% python3 -q
>>> import numpy as np
>>> import numpy.linalg as la
>>> np.set_printoptions(suppress=True, linewidth=160)
>>> q, _ = la.qr(np.array([[-0.1, -0.9, -1.1, 0.6, 1.9, -0.9],
...     [-0.9, -0.2, -0.6, -0.7, -0.7, 0.2],
...     [0.6, 0.0, -0.8, 1.5, 2.2, -0.6],
...     [-0.4, 0.3, 1.9, -0.2, 0.6, -1.0],
...     [-0.2, 1.4, 1.9, 0.4, 1.5, 1.0],
...     [0.5, 0.5, 0.0, 1.3, -1.4, -0.8]]))
>>> evals = np.array([3, 1, 0, 1, 2, 0])
>>> arr = q @ np.diag(evals) @ q.T
>>> print(arr.round(2))
[[ 0.75  0.28  0.32  0.18 -0.09 -0.23]
 [ 0.28  1.6  -1.05  0.79  0.18 -0.5 ]
 [ 0.32 -1.05  1.18 -0.42  0.18  0.09]
 [ 0.18  0.79 -0.42  0.55  0.24  0.11]
 [-0.09  0.18  0.18  0.24  1.07 -0.49]
 [-0.23 -0.5   0.09  0.11 -0.49  1.84]]
>>> print(np.round(arr.reshape(2, -1), 2))
[[ 0.75  0.28  0.32  0.18 -0.09 -0.23  0.28  1.6  -1.05  0.79  0.18 -0.5   0.32 -1.05  1.18 -0.42  0.18  0.09]
 [ 0.18  0.79 -0.42  0.55  0.24  0.11 -0.09  0.18  0.18  0.24  1.07 -0.49 -0.23 -0.5   0.09  0.11 -0.49  1.84]]
>>> print(np.round(arr.reshape(-1, 2), 2))
[[ 0.75  0.28]
 [ 0.32  0.18]
 [-0.09 -0.23]
 [ 0.28  1.6 ]
 [-1.05  0.79]
 [ 0.18 -0.5 ]
 [ 0.32 -1.05]
 [ 1.18 -0.42]
 [ 0.18  0.09]
 [ 0.18  0.79]
 [-0.42  0.55]
 [ 0.24  0.11]
 [-0.09  0.18]
 [ 0.18  0.24]
 [ 1.07 -0.49]
 [-0.23 -0.5 ]
 [ 0.09  0.11]
 [-0.49  1.84]]
>>> t3 = arr.reshape(6, 2, -1)
>>> print(np.round(np.swapaxes(t3, 1, 2)[1], 2))
[[ 0.28  0.79]
 [ 1.6   0.18]
 [-1.05 -0.5 ]]
>>> print(t3[:, 0].round(2))
[[ 0.75  0.28  0.32]
 [ 0.28  1.6  -1.05]
 [ 0.32 -1.05  1.18]
 [ 0.18  0.79 -0.42]
 [-0.09  0.18  0.18]
 [-0.23 -0.5   0.09]]
>>> print(np.round(t3.transpose(1, 0, 2), 2))
[[[ 0.75  0.28  0.32]
  [ 0.28  1.6  -1.05]
  [ 0.32 -1.05  1.18]
  [ 0.18  0.79 -0.42]
  [-0.09  0.18  0.18]
  [-0.23 -0.5   0.09]]

 [[ 0.18 -0.09 -0.23]
  [ 0.79  0.18 -0.5 ]
  [-0.42  0.18  0.09]
  [ 0.55  0.24  0.11]
  [ 0.24  1.07 -0.49]
  [ 0.11 -0.49  1.84]]]
>>> rk = la.matrix_rank(arr)
>>> print(rk)
4
>>> ns = la.svd(arr)[2][rk:].T
>>> print([int(la.matrix_rank(arr[:i])) for i in range(1, len(arr) + 1)])
[1, 2, 3, 4, 4, 4]
>>> print(np.round(arr @ ns, 2) + 0)
[[0. 0.]
 [0. 0.]
 [0. 0.]
 [0. 0.]
 [0. 0.]
 [0. 0.]]
>>> F = -3 * np.eye(4) + np.ones((4, 4))
>>> print(F)
[[-2.  1.  1.  1.]
 [ 1. -2.  1.  1.]
 [ 1.  1. -2.  1.]
 [ 1.  1.  1. -2.]]
>>> # symmetric, so the eigenvalues are real
>>> x = np.array([2, 0, 1, -2])
>>> y = F @ x
>>> coef, lr = np.zeros(4), 1 / la.norm(F, 2) ** 2
>>> for i in range(15):
...     coef -= lr * F.T @ (F @ coef - y)
...     if i % 5 == 0: print(i, round(la.norm(F @ coef - y), 2))
... 
0 0.44
5 0.25
10 0.14
>>> print(round(float(la.cond(F)), 2))
3.0
>>> M2 = np.array([[3, 3, 2], [-2, 2, -2]])
>>> basis = np.kron(M2, F)
>>> print(basis)
[[-6.  3.  3.  3. -6.  3.  3.  3. -4.  2.  2.  2.]
 [ 3. -6.  3.  3.  3. -6.  3.  3.  2. -4.  2.  2.]
 [ 3.  3. -6.  3.  3.  3. -6.  3.  2.  2. -4.  2.]
 [ 3.  3.  3. -6.  3.  3.  3. -6.  2.  2.  2. -4.]
 [ 4. -2. -2. -2. -4.  2.  2.  2.  4. -2. -2. -2.]
 [-2.  4. -2. -2.  2. -4.  2.  2. -2.  4. -2. -2.]
 [-2. -2.  4. -2.  2.  2. -4.  2. -2. -2.  4. -2.]
 [-2. -2. -2.  4.  2.  2.  2. -4. -2. -2. -2.  4.]]
>>> print(basis.shape)
(8, 12)
>>> print(la.matrix_rank(basis))
8
